% ipython --no-banner

In [1]: import numpy as np

In [2]: np.set_printoptions(precision=2, suppress=True, linewidth=100)

In [3]: def rd(a):
   ...:     return np.round(a, 2) + 0
   ...: 

In [4]: E = np.load("arr.npy")

In [5]: E
Out[5]: 
array([[-2.,  1.,  0.],
       [ 0., -2.,  1.],
       [ 0.,  0., -2.]])

In [6]: M2 = np.linalg.inv(E)

In [7]: rd(np.linalg.slogdet(E)[0])
Out[7]: np.float64(-1.0)

In [8]: rd(M2)
Out[8]: 
array([[-0.5 , -0.25, -0.12],
       [ 0.  , -0.5 , -0.25],
       [ 0.  ,  0.  , -0.5 ]])

In [9]: rd(np.linalg.inv(M2))
Out[9]: 
array([[-2.,  1.,  0.],
       [ 0., -2.,  1.],
       [ 0.,  0., -2.]])

In [10]: x = np.array([-2, 4, -2])

In [11]: h1 = np.maximum(E @ x, 0)

In [12]: E.T @ h1
Out[12]: array([-16.,   8.,  -8.])

In [13]: np.maximum(E @ (3 * x), 0)
Out[13]: array([24.,  0., 12.])

In [14]: rd(np.tanh(E @ x))
Out[14]: array([ 1., -1.,  1.])

In [15]: np.flatnonzero(h1 > 1e-9)
Out[15]: array([0, 2])

In [16]: E.sum(axis=1)
Out[16]: array([-1., -1., -2.])

In [17]: np.linalg.rank(E)
Traceback (most recent call last):
  Cell In[17], line 1
    np.linalg.rank(E)
AttributeError: module 'numpy.linalg' has no attribute 'rank'


In [18]: rd(E.mean(axis=0))
Out[18]: array([-0.67, -0.33, -0.33])

In [19]: rd(np.linalg.svd(E, compute_uv=False))
Out[19]: array([2.76, 2.12, 1.36])

In [20]: E - E[0]
Out[20]: 
array([[ 0.,  0.,  0.],
       [ 2., -3.,  1.],
       [ 2., -1., -2.]])

In [21]: rd(np.linalg.norm(E))
Out[21]: np.float64(3.74)

In [22]: np.diff(E, axis=0)
Out[22]: 
array([[ 2., -3.,  1.],
       [ 0.,  2., -3.]])

In [23]: E.sum(axis=0)
Out[23]: array([-2., -1., -1.])

In [24]: np.linalg.matrix_rank(E - E[0, 0] * np.eye(3))
Out[24]: np.int64(2)

In [25]: rd(np.sort(np.linalg.eigvals(E)))
Out[25]: array([-2., -2., -2.])

In [26]: x = np.array([3, -4, -5])

In [27]: target = E @ x

In [28]: c, lr = np.zeros(3), 1 / np.linalg.norm(E, 2) ** 2

In [29]: for i in range(25):
    ...:     c -= lr * E.T @ (E @ c - target)
    ...:     if i % 5 == 0: print(i, round(np.linalg.norm(E @ c - target), 2))
    ...: 
0 6.23
5 0.74
10 0.18
15 0.05
20 0.01

In [30]: rd(np.linalg.cond(E))
Out[30]: np.float64(2.03)

In [31]: data = np.load("w.npy")

In [32]: data
Out[32]: 
array([[6, 9, 0, 0, 0, 0],
       [8, 6, 0, 0, 0, 0],
       [1, 5, 0, 0, 0, 0],
       [0, 0, 6, 9, 0, 0],
       [0, 0, 8, 6, 0, 0],
       [0, 0, 1, 5, 0, 0],
       [0, 0, 0, 0, 6, 9],
       [0, 0, 0, 0, 8, 6],
       [0, 0, 0, 0, 1, 5]])

In [33]: M2 = np.c_[data[:, :5] @ np.array([[-2, 0, 2, -1, -1],
    ...:     [-2, -2, 0, -1, -1],
    ...:     [1, 0, 2, -1, -2],
    ...:     [2, -3, -2, 2, 3],
    ...:     [3, 1, 2, -2, 1]]), np.array([3, 2, 0, 3, 0, 0, 0, 1, 0])]

In [34]: M2
Out[34]: 
array([[-30, -18,  12, -15, -15,   3],
       [-28, -12,  16, -14, -14,   2],
       [-12, -10,   2,  -6,  -6,   0],
       [ 24, -27,  -6,  12,  15,   3],
       [ 20, -18,   4,   4,   2,   0],
       [ 11, -15,  -8,   9,  13,   0],
       [ 18,   6,  12, -12,   6,   0],
       [ 24,   8,  16, -16,   8,   1],
       [  3,   1,   2,  -2,   1,   0]])

In [35]: rd(np.linalg.lstsq(data, M2[:, 0])[0])
Out[35]: array([-2., -2.,  1.,  2.,  3.,  0.])

In [36]: U, sigma, VT = np.linalg.svd(M2, full_matrices=False)

In [37]: rd(np.abs(VT[0]))
Out[37]: array([0.85, 0.01, 0.18, 0.27, 0.42, 0.02])

In [38]: rd(np.sqrt((sigma ** 2).sum())), rd(np.linalg.norm(M2))
Out[38]: (np.float64(93.73), np.float64(93.73))

In [39]: (sigma > 1e-8).sum()
Out[39]: np.int64(6)

In [40]: rd(U.T @ U)
Out[40]: 
array([[1., 0., 0., 0., 0., 0.],
       [0., 1., 0., 0., 0., 0.],
       [0., 0., 1., 0., 0., 0.],
       [0., 0., 0., 1., 0., 0.],
       [0., 0., 0., 0., 1., 0.],
       [0., 0., 0., 0., 0., 1.]])

In [41]: rd(U.T @ M2 @ VT.T)
Out[41]: 
array([[70.97,  0.  ,  0.  ,  0.  ,  0.  ,  0.  ],
       [ 0.  , 45.39,  0.  ,  0.  ,  0.  ,  0.  ],
       [ 0.  ,  0.  , 39.71,  0.  ,  0.  ,  0.  ],
       [ 0.  ,  0.  ,  0.  ,  9.5 ,  0.  ,  0.  ],
       [ 0.  ,  0.  ,  0.  ,  0.  ,  4.08,  0.  ],
       [ 0.  ,  0.  ,  0.  ,  0.  ,  0.  ,  2.22]])

In [42]: np.abs(U[:, 0]).round(6).argmax()
Out[42]: np.int64(0)

In [43]: rd(VT @ VT.T)
Out[43]: 
array([[1., 0., 0., 0., 0., 0.],
       [0., 1., 0., 0., 0., 0.],
       [0., 0., 1., 0., 0., 0.],
       [0., 0., 0., 1., 0., 0.],
       [0., 0., 0., 0., 1., 0.],
       [0., 0., 0., 0., 0., 1.]])

In [44]: T = np.stack([data, 2 * data, data[::-1]])

In [45]: T.shape
Out[45]: (3, 9, 6)

In [46]: np.linalg.matrix_rank(T.reshape(3, -1))
Out[46]: np.int64(2)

In [47]: np.linalg.matrix_rank(T)
Out[47]: array([6, 6, 6])

In [48]: U, sigma, VT = np.linalg.svd(data, full_matrices=False)

In [49]: np.allclose(U * sigma @ VT, data)
Out[49]: True

In [50]: rd(sigma / sigma[0])
Out[50]: array([1.  , 1.  , 1.  , 0.23, 0.23, 0.23])

In [51]: U.shape, sigma.shape, VT.shape
Out[51]: ((9, 6), (6,), (6, 6))

In [52]: rd(np.cumsum(sigma ** 2) / np.sum(sigma ** 2))
Out[52]: array([0.32, 0.63, 0.95, 0.97, 0.98, 1.  ])

In [53]: arr = np.array([[0.0, 0.0, 0.0, 2.0, 3.0],
    ...:     [3.0, 0.0, 2.0, 5.0, 4.0],
    ...:     [0.0, 0.0, 0.0, 5.0, 5.0],
    ...:     [0.0, 0.0, 0.0, 3.0, 0.0],
    ...:     [0.0, 0.0, 0.0, 2.0, 2.0]])

In [54]: np.abs(np.diag(np.linalg.qr(arr)[1])) > 1e-9
Out[54]: array([ True, False, False,  True,  True])

In [55]: np.linalg.lstsq(arr[:-1].T, arr[-1])[2]
Out[55]: np.int32(3)

In [56]: np.allclose(arr[:-1].T @ np.linalg.lstsq(arr[:-1].T, arr[-1])[0], arr[-1])
Out[56]: True

In [57]: rd(np.trace(np.linalg.pinv(arr) @ arr))
Out[57]: np.float64(3.0)

In [58]: np.unique(arr.round(6), axis=0).shape
Out[58]: (5, 5)

In [59]: f, v = arr[3], arr[4]

In [60]: f @ v
Out[60]: np.float64(6.0)

In [61]: pr = (f @ v) / (f @ f) * f

In [62]: np.outer(f, v)
Out[62]: 
array([[0., 0., 0., 0., 0.],
       [0., 0., 0., 0., 0.],
       [0., 0., 0., 0., 0.],
       [0., 0., 0., 6., 6.],
       [0., 0., 0., 0., 0.]])

In [63]: rd(np.linalg.norm(f + v) ** 2 + np.linalg.norm(f - v) ** 2)
Out[63]: np.float64(34.0)

In [64]: ang = np.radians(72)

In [65]: Rm = np.eye(5)

In [66]: Rm[1, 1] = Rm[2, 2] = np.cos(ang)

In [67]: Rm[1, 2], Rm[2, 1] = -np.sin(ang), np.sin(ang)

In [68]: rd(Rm)
Out[68]: 
array([[ 1.  ,  0.  ,  0.  ,  0.  ,  0.  ],
       [ 0.  ,  0.31, -0.95,  0.  ,  0.  ],
       [ 0.  ,  0.95,  0.31,  0.  ,  0.  ],
       [ 0.  ,  0.  ,  0.  ,  1.  ,  0.  ],
       [ 0.  ,  0.  ,  0.  ,  0.  ,  1.  ]])

In [69]: M2 = arr @ Rm.T

In [70]: rd(np.abs(M2 - arr).max(axis=0))
Out[70]: array([0.  , 1.9 , 1.38, 0.  , 0.  ])

In [71]: np.allclose(np.linalg.norm(arr, axis=1), np.linalg.norm(M2, axis=1))
Out[71]: True

In [72]: rd(M2)
Out[72]: 
array([[ 0.  ,  0.  ,  0.  ,  2.  ,  3.  ],
       [ 3.  , -1.9 ,  0.62,  5.  ,  4.  ],
       [ 0.  ,  0.  ,  0.  ,  5.  ,  5.  ],
       [ 0.  ,  0.  ,  0.  ,  3.  ,  0.  ],
       [ 0.  ,  0.  ,  0.  ,  2.  ,  2.  ]])

In [73]: X = np.loadtxt("test9.csv", delimiter=",")

In [74]: rd(X)
Out[74]: 
array([[  1.77, -13.09,   7.15,  20.62],
       [  0.76,  -8.65,   3.25,  13.89],
       [  0.65,  -8.05,   2.77,  13.  ],
       [  0.  ,  -1.91,  -1.03,   3.86],
       [  0.06,  -0.63,  -1.2 ,   1.88],
       [  0.08,  -0.47,  -1.17,   1.62],
       [ -0.13,  -0.13,   0.2 ,  -0.1 ],
       [ -0.22,  -0.21,   0.29,  -0.14],
       [ -0.33,  -0.31,   0.37,  -0.19],
       [ -0.83,  -0.69,   0.51,  -0.38],
       [ -1.1 ,  -0.86,   0.5 ,  -0.49],
       [ -1.62,  -1.15,   0.38,  -0.71],
       [-12.27,  -2.57,  -9.17,  -8.52],
       [-13.56,  -2.49, -10.66,  -9.71]])

In [75]: # looks like rank 3

In [76]: rng = np.random.default_rng(379)

In [77]: M2 = X + rng.integers(-2, 3, (14, 3)) @ rng.integers(-2, 3, (3, 4))

In [78]: rd(M2)
Out[78]: 
array([[ -1.23, -12.09,   7.15,  23.62],
       [  6.76, -16.65,  -0.75,   9.89],
       [  1.65, -10.05,   2.77,  12.  ],
       [  7.  ,  -1.91,  -5.03,  -1.14],
       [  0.06,   0.37,   2.8 ,  -0.12],
       [ -4.92,   0.53,   2.83,   4.62],
       [  3.87,   3.87,  -1.8 ,  -3.1 ],
       [  1.78, -10.21,  -3.71,  -0.14],
       [ -5.33,   5.69,   4.37,   2.81],
       [ -3.83,   3.31,   2.51,   1.62],
       [ -2.1 ,  -0.86,   2.5 ,  -0.49],
       [ -3.62,  -7.15,   0.38,   1.29],
       [-11.27,  -2.57, -11.17,  -8.52],
       [-15.56,  -2.49,  -6.66,  -9.71]])

In [79]: rd(M2 - X)
Out[79]: 
array([[ -3.,   1.,   0.,   3.],
       [  6.,  -8.,  -4.,  -4.],
       [  1.,  -2.,   0.,  -1.],
       [  7.,   0.,  -4.,  -5.],
       [  0.,   1.,   4.,  -2.],
       [ -5.,   1.,   4.,   3.],
       [  4.,   4.,  -2.,  -3.],
       [  2., -10.,  -4.,   0.],
       [ -5.,   6.,   4.,   3.],
       [ -3.,   4.,   2.,   2.],
       [ -1.,   0.,   2.,   0.],
       [ -2.,  -6.,   0.,   2.],
       [  1.,   0.,  -2.,   0.],
       [ -2.,   0.,   4.,   0.]])

In [80]: rd(np.linalg.svd(M2 - X, compute_uv=False))
Out[80]: array([21.44, 13.31,  6.33,  0.  ])

In [81]: A = np.array([[3.0, -8.0, 8.0, 0.0],
    ...:     [2.0, -7.0, 8.0, 0.0],
    ...:     [2.0, -2.0, 3.0, 0.0],
    ...:     [-22.0, 14.0, -4.0, -9.0]])

In [82]: labels = rng.permutation(4)

In [83]: labels
Out[83]: array([0, 1, 2, 3])

In [84]: M2 = A[labels][:, labels]

In [85]: rd(np.linalg.det(M2)), rd(np.linalg.det(A[labels]))
Out[85]: (np.float64(135.0), np.float64(135.0))

In [86]: np.allclose(M2, A)
Out[86]: True

In [87]: U, sigma, VT = np.linalg.svd(A)

In [88]: rd(sigma)
Out[88]: array([30.08, 11.92,  1.03,  0.37])

In [89]: np.argmax(sigma[:-1] / (sigma[1:] + 1e-6)) + 1
Out[89]: np.int64(2)

In [90]: M2 = U[:, :2] @ np.diag(sigma[:2]) @ VT[:2]

In [91]: rd(np.abs(A - M2).max())
Out[91]: np.float64(0.68)

In [92]: rd(np.linalg.norm(A - M2) / np.linalg.norm(A))
Out[92]: np.float64(0.03)

In [93]: np.linalg.matrix_rank(A, rtol=0.05)
Out[93]: np.int64(2)
